$ python3 -q
>>> import numpy as np
>>> np.set_printoptions(precision=2, suppress=True, linewidth=120, floatmode="fixed")
>>> rng = np.random.default_rng(55834)
>>> lab = rng.integers(0, 2, 16)
>>> mat = (lab[:, None] == lab) * -3 + np.eye(16)
>>> mat
array([[-2.00, -3.00,  0.00, -3.00, -3.00, -3.00, -3.00, -3.00,  0.00, -3.00, -3.00, -3.00, -3.00, -3.00,  0.00,
        -3.00],
       [-3.00, -2.00,  0.00, -3.00, -3.00, -3.00, -3.00, -3.00,  0.00, -3.00, -3.00, -3.00, -3.00, -3.00,  0.00,
        -3.00],
       [ 0.00,  0.00, -2.00,  0.00,  0.00,  0.00,  0.00,  0.00, -3.00,  0.00,  0.00,  0.00,  0.00,  0.00, -3.00,
         0.00],
       [-3.00, -3.00,  0.00, -2.00, -3.00, -3.00, -3.00, -3.00,  0.00, -3.00, -3.00, -3.00, -3.00, -3.00,  0.00,
        -3.00],
       [-3.00, -3.00,  0.00, -3.00, -2.00, -3.00, -3.00, -3.00,  0.00, -3.00, -3.00, -3.00, -3.00, -3.00,  0.00,
        -3.00],
       [-3.00, -3.00,  0.00, -3.00, -3.00, -2.00, -3.00, -3.00,  0.00, -3.00, -3.00, -3.00, -3.00, -3.00,  0.00,
        -3.00],
       [-3.00, -3.00,  0.00, -3.00, -3.00, -3.00, -2.00, -3.00,  0.00, -3.00, -3.00, -3.00, -3.00, -3.00,  0.00,
        -3.00],
       [-3.00, -3.00,  0.00, -3.00, -3.00, -3.00, -3.00, -2.00,  0.00, -3.00, -3.00, -3.00, -3.00, -3.00,  0.00,
        -3.00],
       [ 0.00,  0.00, -3.00,  0.00,  0.00,  0.00,  0.00,  0.00, -2.00,  0.00,  0.00,  0.00,  0.00,  0.00, -3.00,
         0.00],
       [-3.00, -3.00,  0.00, -3.00, -3.00, -3.00, -3.00, -3.00,  0.00, -2.00, -3.00, -3.00, -3.00, -3.00,  0.00,
        -3.00],
       [-3.00, -3.00,  0.00, -3.00, -3.00, -3.00, -3.00, -3.00,  0.00, -3.00, -2.00, -3.00, -3.00, -3.00,  0.00,
        -3.00],
       [-3.00, -3.00,  0.00, -3.00, -3.00, -3.00, -3.00, -3.00,  0.00, -3.00, -3.00, -2.00, -3.00, -3.00,  0.00,
        -3.00],
       [-3.00, -3.00,  0.00, -3.00, -3.00, -3.00, -3.00, -3.00,  0.00, -3.00, -3.00, -3.00, -2.00, -3.00,  0.00,
        -3.00],
       [-3.00, -3.00,  0.00, -3.00, -3.00, -3.00, -3.00, -3.00,  0.00, -3.00, -3.00, -3.00, -3.00, -2.00,  0.00,
        -3.00],
       [ 0.00,  0.00, -3.00,  0.00,  0.00,  0.00,  0.00,  0.00, -3.00,  0.00,  0.00,  0.00,  0.00,  0.00, -2.00,
         0.00],
       [-3.00, -3.00,  0.00, -3.00, -3.00, -3.00, -3.00, -3.00,  0.00, -3.00, -3.00, -3.00, -3.00, -3.00,  0.00,
        -2.00]])
>>> # splits into 2 blocks
>>> [round(float(np.linalg.det(mat[:i, :i])), 2) + 0 for i in range(1, 17)]
[-2.0, -5.0, 10.0, 16.0, 22.0, 28.0, 34.0, 40.0, 100.0, 115.0, 130.0, 145.0, 160.0, 175.0, 280.0, 304.0]
>>> r0, r1 = mat[5], mat[10]
>>> r0 @ r0
np.float64(112.0)
>>> pr = (r0 @ r1) / (r0 @ r0) * r0
>>> np.round(np.linalg.norm(r0 + r1) ** 2 + np.linalg.norm(r0 - r1) ** 2, 2)
np.float64(448.0)
>>> np.linalg.matrix_rank(np.outer(r0, r1))
np.int64(1)
>>> pr
array([-2.97, -2.97,  0.00, -2.97, -2.97, -1.98, -2.97, -2.97,  0.00, -2.97, -2.97, -2.97, -2.97, -2.97,  0.00, -2.97])
>>> lab = rng.permutation(16)
>>> lab
array([14, 10, 11,  6,  4,  8, 12,  3,  9,  2,  1, 15,  7,  0,  5, 13])
>>> A2 = mat[lab][:, lab]
>>> np.allclose(A2, mat)
False
>>> np.trace(A2)
np.float64(-32.0)
>>> np.round(np.linalg.det(mat), 2)
np.float64(304.0)
>>> np.sort(np.linalg.eigvals(mat).real)
array([-38.00,  -8.00,   1.00,   1.00,   1.00,   1.00,   1.00,   1.00,   1.00,   1.00,   1.00,   1.00,   1.00,   1.00,
         1.00,   1.00])
>>> arr = np.load("m.npy")
>>> arr
array([[-2,  0,  0,  0,  0,  0,  0,  0,  0,  0,  0,  0,  0,  0,  0],
       [-1,  1,  0,  0,  0,  0,  0,  0,  0,  0,  0,  0,  0,  0,  0],
       [ 0,  3,  0,  0,  0,  0,  0,  0,  0,  0,  0,  0,  0,  0,  0],
       [-1, -3, -2,  2,  0,  0,  0,  0,  0,  0,  0,  0,  0,  0,  0],
       [-2,  2,  0,  1, -1,  0,  0,  0,  0,  0,  0,  0,  0,  0,  0],
       [ 2, -3,  2,  1,  2, -3,  0,  0,  0,  0,  0,  0,  0,  0,  0],
       [ 1, -2,  0,  3,  3,  2, -3,  0,  0,  0,  0,  0,  0,  0,  0],
       [ 3,  1,  0, -2,  3, -3,  3,  1,  0,  0,  0,  0,  0,  0,  0],
       [-3, -2, -3, -1,  1,  1,  2, -3, -2,  0,  0,  0,  0,  0,  0],
       [ 2, -3,  2, -1,  0, -3, -1, -1, -3, -1,  0,  0,  0,  0,  0],
       [ 1, -2, -2,  1,  2,  0, -1,  2,  2,  0,  2,  0,  0,  0,  0],
       [-1,  3,  2, -1,  3, -1,  2, -1, -2,  0,  3, -3,  0,  0,  0],
       [ 2,  1,  3, -1, -3, -3,  0,  2,  1,  1,  0,  0,  1,  0,  0],
       [-1, -2, -2, -2, -2, -2,  0, -2,  2,  1,  2, -3,  0, -2,  0],
       [ 3,  3, -1,  0, -2, -2, -3, -1,  3,  3, -3,  0,  2,  3,  0]])
>>> left, sigma, Vh = np.linalg.svd(arr)
>>> V = Vh[:(sigma > 1e-8).sum()]
>>> x = arr[7] + 3 * arr[13] + rng.integers(2) * np.eye(15)[1]
>>> x
array([ 0.00, -5.00, -6.00, -8.00, -3.00, -9.00,  3.00, -5.00,  6.00,  3.00,  6.00, -9.00,  0.00, -6.00,  0.00])
>>> np.diag(V.T @ V)
array([1.00, 1.00, 1.00, 1.00, 1.00, 1.00, 1.00, 1.00, 1.00, 1.00, 1.00, 1.00, 1.00, 1.00, 0.00])
>>> np.linalg.matrix_rank(np.vstack([arr, x]))
np.int64(14)
>>> left, sigma, Vh = np.linalg.svd(arr)
>>> np.argmax(sigma[:-1] / (sigma[1:] + 1e-6)) + 1
np.int64(14)
>>> A2 = left[:, :14] @ np.diag(sigma[:14]) @ Vh[:14]
>>> np.linalg.matrix_rank(arr, rtol=0.05)
np.int64(13)
>>> np.linalg.matrix_rank(A2)
np.int64(14)
>>> np.round(np.linalg.norm(arr - A2) / np.linalg.norm(arr), 2)
np.float64(0.0)
>>> round(np.linalg.norm(arr[10] - arr[2]), 2)
np.float64(6.93)
>>> np.linalg.norm(arr, axis=1)
array([2.00, 1.41, 3.00, 4.24, 3.16, 5.57, 6.00, 6.48, 6.48, 6.24, 5.20, 7.21, 6.32, 6.86, 8.77])
>>> np.round(np.linalg.norm(arr, 1), 2), round(float(np.linalg.norm(arr, np.inf)), 2)
(np.float64(31.0), 29.0)
>>> np.linalg.cond(arr) > 100
np.True_
>>> np.linalg.matrix_rank(arr, rtol=0.1)
np.int64(11)
>>> round(float(np.linalg.norm(arr, 2) / np.linalg.norm(arr)), 2)
0.51
>>> A = np.minimum.outer(np.arange(1, 8), np.arange(1, 8)) * 4
>>> A
array([[ 4,  4,  4,  4,  4,  4,  4],
       [ 4,  8,  8,  8,  8,  8,  8],
       [ 4,  8, 12, 12, 12, 12, 12],
       [ 4,  8, 12, 16, 16, 16, 16],
       [ 4,  8, 12, 16, 20, 20, 20],
       [ 4,  8, 12, 16, 20, 24, 24],
       [ 4,  8, 12, 16, 20, 24, 28]])
>>> # equal to its transpose
>>> Lm = np.linalg.cholesky(A)
>>> Lm
array([[2.00, 0.00, 0.00, 0.00, 0.00, 0.00, 0.00],
       [2.00, 2.00, 0.00, 0.00, 0.00, 0.00, 0.00],
       [2.00, 2.00, 2.00, 0.00, 0.00, 0.00, 0.00],
       [2.00, 2.00, 2.00, 2.00, 0.00, 0.00, 0.00],
       [2.00, 2.00, 2.00, 2.00, 2.00, 0.00, 0.00],
       [2.00, 2.00, 2.00, 2.00, 2.00, 2.00, 0.00],
       [2.00, 2.00, 2.00, 2.00, 2.00, 2.00, 2.00]])
>>> np.diag(Lm) ** 2
array([4.00, 4.00, 4.00, 4.00, 4.00, 4.00, 4.00])
>>> A2 = np.array([[0, 3, 0],
...     [0, 2, -2],
...     [0, 0, -2],
...     [-2, 1, -1],
...     [0, -3, 3],
...     [1, 0, 1],
...     [-3, 3, -3]])
>>> np.vstack([A, A2.T]).shape
(10, 7)
>>> np.linalg.matrix_rank(A @ A2)
np.int64(3)
>>> A2.T @ A.T
array([[-16, -32, -48, -64, -72, -80, -92],
       [ 24,  36,  40,  44,  44,  56,  68],
       [-16, -32, -40, -40, -36, -44, -56]])
>>> np.einsum("ik,kj->ji", A, A2)
array([[-16, -32, -48, -64, -72, -80, -92],
       [ 24,  36,  40,  44,  44,  56,  68],
       [-16, -32, -40, -40, -36, -44, -56]])
>>> np.linalg.matrix_rank(np.vstack([A, A2.T]))
np.int64(7)
>>> np.einsum("ij,ij->i", A, A)
array([ 112,  400,  800, 1248, 1680, 2032, 2240])
>>> np.einsum("ik,kj->ij", A, A2)
array([[-16,  24, -16],
       [-32,  36, -32],
       [-48,  40, -40],
       [-64,  44, -40],
       [-72,  44, -36],
       [-80,  56, -44],
       [-92,  68, -56]])
>>> np.einsum("ij->j", A)
array([ 28,  52,  72,  88, 100, 108, 112])
>>> t = np.radians(72)
>>> R = np.eye(7)
>>> R[1, 1] = R[2, 2] = np.cos(t)
>>> R[1, 2], R[2, 1] = -np.sin(t), np.sin(t)
>>> R
array([[ 1.00,  0.00,  0.00,  0.00,  0.00,  0.00,  0.00],
       [ 0.00,  0.31, -0.95,  0.00,  0.00,  0.00,  0.00],
       [ 0.00,  0.95,  0.31,  0.00,  0.00,  0.00,  0.00],
       [ 0.00,  0.00,  0.00,  1.00,  0.00,  0.00,  0.00],
       [ 0.00,  0.00,  0.00,  0.00,  1.00,  0.00,  0.00],
       [ 0.00,  0.00,  0.00,  0.00,  0.00,  1.00,  0.00],
       [ 0.00,  0.00,  0.00,  0.00,  0.00,  0.00,  1.00]])
>>> A2 = A @ R.T
>>> np.abs(A2 - A).max(axis=0)
array([ 0.00, 16.94,  2.08,  0.00,  0.00,  0.00,  0.00])
>>> np.allclose(A @ A.T, A2 @ A2.T)
True
>>> evals, V = np.linalg.eigh(A)
>>> np.linalg.eigvalsh(A + 3 * np.eye(7))
array([ 4.05,  4.20,  4.53,  5.23,  7.00, 13.47, 94.52])
>>> np.abs(V[:, -1])
array([0.11, 0.21, 0.30, 0.38, 0.45, 0.49, 0.51])
>>> np.linalg.eigvalsh(A @ A)
array([   1.09,    1.44,    2.33,    4.99,   16.00,  109.67, 8376.48])
>>> V @ np.diag(evals) @ V.T
array([[ 4.00,  4.00,  4.00,  4.00,  4.00,  4.00,  4.00],
       [ 4.00,  8.00,  8.00,  8.00,  8.00,  8.00,  8.00],
       [ 4.00,  8.00, 12.00, 12.00, 12.00, 12.00, 12.00],
       [ 4.00,  8.00, 12.00, 16.00, 16.00, 16.00, 16.00],
       [ 4.00,  8.00, 12.00, 16.00, 20.00, 20.00, 20.00],
       [ 4.00,  8.00, 12.00, 16.00, 20.00, 24.00, 24.00],
       [ 4.00,  8.00, 12.00, 16.00, 20.00, 24.00, 28.00]])
>>> E = np.load("case8.npy")
>>> E
array([[ 1,  0,  0,  0,  0,  0,  0,  0,  0,  0],
       [-2,  1,  0,  0,  0,  0,  0,  0,  0,  0],
       [ 1,  0,  1,  0,  0,  0,  0,  0,  0,  0],
       [ 2,  0,  0,  1,  0,  0,  0,  0,  0,  0],
       [ 2, -1,  0,  2,  1,  0,  0,  0,  0,  0],
       [ 0, -3,  2,  3,  3,  1,  0,  0,  0,  0],
       [-2, -3, -3,  2, -1,  2,  1,  0,  0,  0],
       [ 3, -3,  2, -2,  3,  0,  2,  1,  0,  0],
       [ 3,  2, -2,  0, -2,  1,  1,  0,  1,  0],
       [-1,  3,  0,  0,  1,  0,  1,  3, -2,  1]])
>>> # triangular: eigenvalues sit on the diagonal
>>> O, R = np.linalg.qr(E)
>>> np.trace(O @ O.T)
np.float64(10.0)
>>> np.round(O @ R, 2) + 0
array([[ 1.00,  0.00,  0.00,  0.00,  0.00,  0.00,  0.00,  0.00,  0.00,  0.00],
       [-2.00,  1.00,  0.00,  0.00,  0.00,  0.00,  0.00,  0.00,  0.00,  0.00],
       [ 1.00,  0.00,  1.00,  0.00,  0.00,  0.00,  0.00,  0.00,  0.00,  0.00],
       [ 2.00,  0.00,  0.00,  1.00,  0.00,  0.00,  0.00,  0.00,  0.00,  0.00],
       [ 2.00, -1.00,  0.00,  2.00,  1.00,  0.00,  0.00,  0.00,  0.00,  0.00],
       [ 0.00, -3.00,  2.00,  3.00,  3.00,  1.00,  0.00,  0.00,  0.00,  0.00],
       [-2.00, -3.00, -3.00,  2.00, -1.00,  2.00,  1.00,  0.00,  0.00,  0.00],
       [ 3.00, -3.00,  2.00, -2.00,  3.00,  0.00,  2.00,  1.00,  0.00,  0.00],
       [ 3.00,  2.00, -2.00,  0.00, -2.00,  1.00,  1.00,  0.00,  1.00,  0.00],
       [-1.00,  3.00,  0.00,  0.00,  1.00,  0.00,  1.00,  3.00, -2.00,  1.00]])
